% python3 -q
>>> import numpy as np
>>> from numpy import linalg as LA
>>> np.set_printoptions(precision=1, suppress=True, linewidth=140)
>>> arr = np.load("arr.npy")
>>> print(arr)
[[-16   8   2]
 [  6  10  -2]
 [ -8  -5 -13]]
>>> ang = np.radians(90)
>>> Rm = np.eye(3)
>>> Rm[1, 1] = Rm[2, 2] = np.cos(ang)
>>> Rm[1, 2], Rm[2, 1] = -np.sin(ang), np.sin(ang)
>>> print(Rm.round(1) + 0)
[[ 1.  0.  0.]
 [ 0.  0. -1.]
 [ 0.  1.  0.]]
>>> out = arr @ Rm.T
>>> print(out)
[[-16.  -2.   8.]
 [  6.   2.  10.]
 [ -8.  13.  -5.]]
>>> print(np.allclose(arr @ arr.T, out @ out.T))
True
>>> print(np.abs(out - arr).max(axis=0))
[ 0. 18. 12.]
>>> print(np.allclose(LA.norm(arr, axis=1), LA.norm(out, axis=1)))
True
>>> print(LA.svd(arr, compute_uv=False), LA.svd(out, compute_uv=False))
[19.4 15.5 10.3] [19.4 15.5 10.3]
>>> left, sigma, Vh = LA.svd(arr, full_matrices=False)
>>> print(left.shape, sigma.shape, Vh.shape)
(3, 3) (3,) (3, 3)
>>> print((sigma > 1e-8).sum())
3
>>> print(np.round(left.T @ left, 1) + 0)
[[1. 0. 0.]
 [0. 1. 0.]
 [0. 0. 1.]]
>>> print(np.abs(left[:, 0]).round(6).argmax())
0
>>> print(np.round(Vh @ Vh.T, 1) + 0)
[[1. 0. 0.]
 [0. 1. 0.]
 [0. 0. 1.]]
>>> out = LA.invert(arr)
Traceback (most recent call last):
  File "<python-input-22>", line 1, in <module>
    out = LA.invert(arr)
          ^^^^^^^^^
AttributeError: module 'numpy.linalg' has no attribute 'invert'
>>> out = arr ** -1
Traceback (most recent call last):
  File "<python-input-23>", line 1, in <module>
    out = arr ** -1
          ~~~~^^~~~
ValueError: Integers to negative integer powers are not allowed.
>>> out = LA.inv(arr)
>>> print(out.round(1) + 0)
[[ 0.   0.   0. ]
 [ 0.   0.1  0. ]
 [ 0.   0.  -0.1]]
>>> print(np.round(arr @ out, 1) + 0)
[[1. 0. 0.]
 [0. 1. 0.]
 [0. 0. 1.]]
>>> print(round(LA.det(arr) * LA.det(out), 1))
1.0
>>> print(round(LA.cond(arr), 1))
1.9
>>> print(arr.sum(axis=1))
[ -6  14 -26]
>>> print(arr - arr[0])
[[  0   0   0]
 [ 22   2  -4]
 [  8 -13 -15]]
>>> arr[:, 3]
Traceback (most recent call last):
  File "<python-input-31>", line 1, in <module>
    arr[:, 3]
    ~~~^^^^^^
IndexError: index 3 is out of bounds for axis 1 with size 3
>>> np.zeros(3, 3)
Traceback (most recent call last):
  File "<python-input-32>", line 1, in <module>
    np.zeros(3, 3)
    ~~~~~~~~^^^^^^
TypeError: Cannot interpret '3' as a data type
>>> print(np.unravel_index(np.abs(arr).argmax(), arr.shape))
(np.int64(0), np.int64(0))
>>> print(LA.svd(arr, compute_uv=False))
[19.4 15.5 10.3]
>>> A = np.load("m.npy")
>>> print(A)
[[ 0  6  0  0  5]
 [ 0 12  0  0  0]
 [ 0 13  0  0  0]
 [ 0  0  0  8 12]
 [ 0 22  0  0  5]
 [ 0  0  0 16 19]
 [ 0  0  0 16 19]
 [ 0  0  0  0  0]
 [ 0  0  0  0  5]
 [ 0 13  0  0  0]
 [ 1 23  0  8 12]
 [ 1 23  0  8 12]
 [ 0  4  0  0  0]
 [ 0  6  0  0  5]
 [ 0  0  0  0  5]
 [ 1 16  0 16 19]
 [ 0  0  0  0  0]
 [ 0  0  0  0  0]
 [ 0 15  0  8 12]
 [ 0  0  0 16 19]
 [ 0  8  0 16 19]
 [ 0  0  0  0  0]
 [ 0  0  0  0  0]
 [ 0 14  0  0  5]
 [ 0 21  0  0  0]
 [ 0  0  0  0  0]]
>>> # row 6 repeats row 5
>>> left, sigma, Vh = LA.svd(A)
>>> print(sigma.round(1) + 0)
[73.2 44.2  7.2  1.3  0. ]
>>> out = left[:, :4] @ np.diag(sigma[:4]) @ Vh[:4]
>>> print(np.round(np.abs(A - out).max(), 1))
0.0
>>> rng = np.random.default_rng(9865)
>>> out = A + rng.integers(-2, 3, (26, 4)) @ rng.integers(-2, 3, (4, 5))
>>> print(out)
[[  1  13   4  -7   2]
 [  0  11  -6  -4   4]
 [  2  18   2  -5  -3]
 [ -1  -1  -6   4  14]
 [  3  26   2  -3   2]
 [  4   6   0   8  19]
 [ -6  -2   2  19  16]
 [  2  -4  -6   2   2]
 [ -5  -3  -4  -1   8]
 [ -1  20   8  -4  -6]
 [  3  28   2   3   9]
 [ -1  21   2  12  12]
 [  3   0  -4   4   2]
 [ -4   3   4   7   2]
 [  3  -4  -8   0  11]
 [  4  19   2  14  19]
 [  1   0  -6  -5   3]
 [ -2   4  12   4  -8]
 [ -3  13   2  12  10]
 [  2  -6 -10  17  26]
 [  7  11  -2  12  21]
 [  0   0   2   2  -2]
 [  2   3   0  -4   0]
 [ -3  13   0   0   7]
 [ -7  24   8   0  -6]
 [  2   2   2  -1   1]]
>>> print(LA.matrix_rank(out - A, tol=1e-8))
4
>>> print(np.round(LA.svd(out - A, compute_uv=False), 1) + 0)
[34.8 26.5 12.4  4.9  0. ]
>>> print(np.abs(out - A).sum(axis=1))
[22 15 17 14 15 18 16 16 16 26 17 10 17 21 21 10 15 30 13 26 18  6  9  6 24  8]
>>> print(out - A)
[[  1   7   4  -7  -3]
 [  0  -1  -6  -4   4]
 [  2   5   2  -5  -3]
 [ -1  -1  -6  -4   2]
 [  3   4   2  -3  -3]
 [  4   6   0  -8   0]
 [ -6  -2   2   3  -3]
 [  2  -4  -6   2   2]
 [ -5  -3  -4  -1   3]
 [ -1   7   8  -4  -6]
 [  2   5   2  -5  -3]
 [ -2  -2   2   4   0]
 [  3  -4  -4   4   2]
 [ -4  -3   4   7  -3]
 [  3  -4  -8   0   6]
 [  3   3   2  -2   0]
 [  1   0  -6  -5   3]
 [ -2   4  12   4  -8]
 [ -3  -2   2   4  -2]
 [  2  -6 -10   1   7]
 [  7   3  -2  -4   2]
 [  0   0   2   2  -2]
 [  2   3   0  -4   0]
 [ -3  -1   0   0   2]
 [ -7   3   8   0  -6]
 [  2   2   2  -1   1]]
>>> out = np.array([[2, -1], [-2, -2], [0, -1], [1, 0], [-1, 3]])
>>> print(np.einsum("ik,kj->ji", A, out))
[[-17 -24 -26  -4 -49  -3  -3   0  -5 -26 -48 -48  -8 -17  -5 -33   0   0 -34  -3 -19   0   0 -33 -42   0]
 [  3 -24 -26  36 -29  57  57   0  15 -26 -11 -11  -8   3  15  24   0   0   6  57  41   0   0 -13 -42   0]]
>>> print(LA.matrix_rank(A @ out))
2
>>> print(np.einsum("ij->j", A))
[  3 196   0 112 173]
>>> m1 = np.load("layer2.npy")
>>> print(m1)
[[ 1.   0.   0. ]
 [ 0.   0.9 -0.5]
 [ 0.   0.5  0.9]]
>>> # orthonormal columns
>>> labels = rng.permutation(3)
>>> print(labels)
[1 0 2]
>>> out = m1[labels][:, labels]
>>> print(np.sort(np.abs(LA.eigvals(out))))
[1. 1. 1.]
>>> print(np.allclose(out, m1))
False
>>> print(np.diag(out))
[0.9 1.  0.9]
>>> print(out)
[[ 0.9  0.  -0.5]
 [ 0.   1.   0. ]
 [ 0.5  0.   0.9]]
>>> out = np.array([[0, 3], [1, 0]])
>>> Z = np.kron(out, m1)
>>> print(Z.shape)
(6, 6)
>>> G = m1.T @ m1
>>> print(LA.eigvalsh(G)[::-1])
[1. 1. 1.]
>>> print(LA.matrix_rank(G))
3
>>> print(np.diag(G))
[1. 1. 1.]
>>> print(LA.svd(m1, compute_uv=False) ** 2)
[1. 1. 1.]
>>> print((m1 @ m1.T).shape)
(3, 3)
>>> f = np.array([2, -9, -8, 6, -1, -8]) + 0.5
>>> F = np.eye(6) - 2 * np.outer(f, f) / (f @ f)
>>> print(F.round(1) + 0)
[[ 0.9  0.2  0.2 -0.1  0.   0.2]
 [ 0.2  0.4 -0.5  0.5  0.  -0.5]
 [ 0.2 -0.5  0.5  0.4  0.  -0.5]
 [-0.1  0.5  0.4  0.6  0.   0.4]
 [ 0.   0.   0.   0.   1.   0. ]
 [ 0.2 -0.5 -0.5  0.4  0.   0.5]]
>>> # keeps lengths
>>> print(np.sort(np.abs(LA.eigvals(F))))
[1. 1. 1. 1. 1. 1.]
>>> print(np.trace(F))
4.0
>>> print(round(float(np.abs(LA.eigvals(F)).max()), 1))
1.0
>>> print(np.round(F @ F, 1) + 0)
[[1. 0. 0. 0. 0. 0.]
 [0. 1. 0. 0. 0. 0.]
 [0. 0. 1. 0. 0. 0.]
 [0. 0. 0. 1. 0. 0.]
 [0. 0. 0. 0. 1. 0.]
 [0. 0. 0. 0. 0. 1.]]
>>> print(np.allclose(F, F.T))
True
>>> print(np.round(F @ F.T, 1) + 0)
[[1. 0. 0. 0. 0. 0.]
 [0. 1. 0. 0. 0. 0.]
 [0. 0. 1. 0. 0. 0.]
 [0. 0. 0. 1. 0. 0.]
 [0. 0. 0. 0. 1. 0.]
 [0. 0. 0. 0. 0. 1.]]
>>> print(np.round(F.T @ F, 1) + 0)
[[1. 0. 0. 0. 0. 0.]
 [0. 1. 0. 0. 0. 0.]
 [0. 0. 1. 0. 0. 0.]
 [0. 0. 0. 1. 0. 0.]
 [0. 0. 0. 0. 1. 0.]
 [0. 0. 0. 0. 0. 1.]]
>>> print(LA.svd(F, compute_uv=False))
[1. 1. 1. 1. 1. 1.]
>>> print([round(float(LA.det(F[:i, :i])), 2) + 0 for i in range(1, 7)])
[0.95, 0.33, -0.15, -0.52, -0.52, -1.0]
>>> print(np.all(LA.eigvalsh(F) > 0))
False
>>> J, _ = LA.qr(np.array([[0.2, -2.1, -1.1, -0.5, 0.3],
...     [0.3, -0.1, -0.7, 0.5, 0.7],
...     [0.8, -1.6, -0.3, 0.9, -0.4],
...     [-0.7, -0.9, 0.4, 0.4, -0.7],
...     [-0.4, 0.6, -1.5, 0.9, 1.0]]))
>>> print(J.round(1) + 0)
[[-0.2  0.7  0.4  0.6  0. ]
 [-0.3 -0.1  0.3 -0.2 -0.9]
 [-0.7  0.3  0.  -0.6  0.3]
 [ 0.6  0.6 -0.3 -0.4 -0.2]
 [ 0.3 -0.1  0.8 -0.3  0.3]]
>>> # columns are unit length and at right angles
>>> print(np.round(LA.matrix_power(J, 4), 1) + 0)
[[ 0.6 -0.3 -0.7 -0.2  0.1]
 [ 0.3  0.6 -0.2  0.6  0.4]
 [ 0.6 -0.2  0.7 -0.1  0.3]
 [ 0.1 -0.6  0.   0.7 -0.4]
 [-0.4 -0.5 -0.1  0.1  0.8]]
>>> assert J == J.T
Traceback (most recent call last):
  File "<python-input-90>", line 1, in <module>
    assert J == J.T
           ^^^^^^^^
ValueError: The truth value of an array with more than one element is ambiguous. Use a.any() or a.all()
>>> print(np.round((J - J.T) / 2, 1) + 0)
[[ 0.   0.5  0.5  0.  -0.2]
 [-0.5  0.   0.  -0.4 -0.4]
 [-0.5  0.   0.  -0.2 -0.3]
 [ 0.   0.4  0.2  0.   0. ]
 [ 0.2  0.4  0.3  0.   0. ]]
>>> X = np.loadtxt("mat.csv", delimiter=",")
>>> print(X.round(1) + 0)
[[ 1.   0.  -2.1 -0.1 -0.9]
 [ 1.1 -0.1 -1.9  0.1 -1. ]
 [ 1.   0.  -2.   0.  -1. ]
 [ 1.1  0.  -1.9  0.  -1.1]
 [ 3.1  1.1 -1.1 -1.9  1.1]
 [ 3.   0.9 -1.  -1.8  1. ]
 [ 2.9  0.9 -1.1 -1.9  1.1]
 [ 3.1  1.1 -1.1 -1.8  1. ]
 [ 0.   2.9  3.   1.   2.1]
 [ 0.1  3.   3.   1.   2.1]
 [ 0.   3.   3.   1.   2.1]
 [-0.1  3.   3.   1.2  2.1]]
>>> Xc = (X - X.mean(axis=0)) / X.std(axis=0)
>>> print(Xc.std(axis=0))
[1. 1. 1. 1. 1.]
>>> print(np.argwhere(np.abs(Xc) > 2))
[]
>>> b = LA.lstsq(np.delete(Xc, 4, axis=1), Xc[:, 4])[0]
>>> print(b)
[-0.1  0.4  0.8 -0.7]
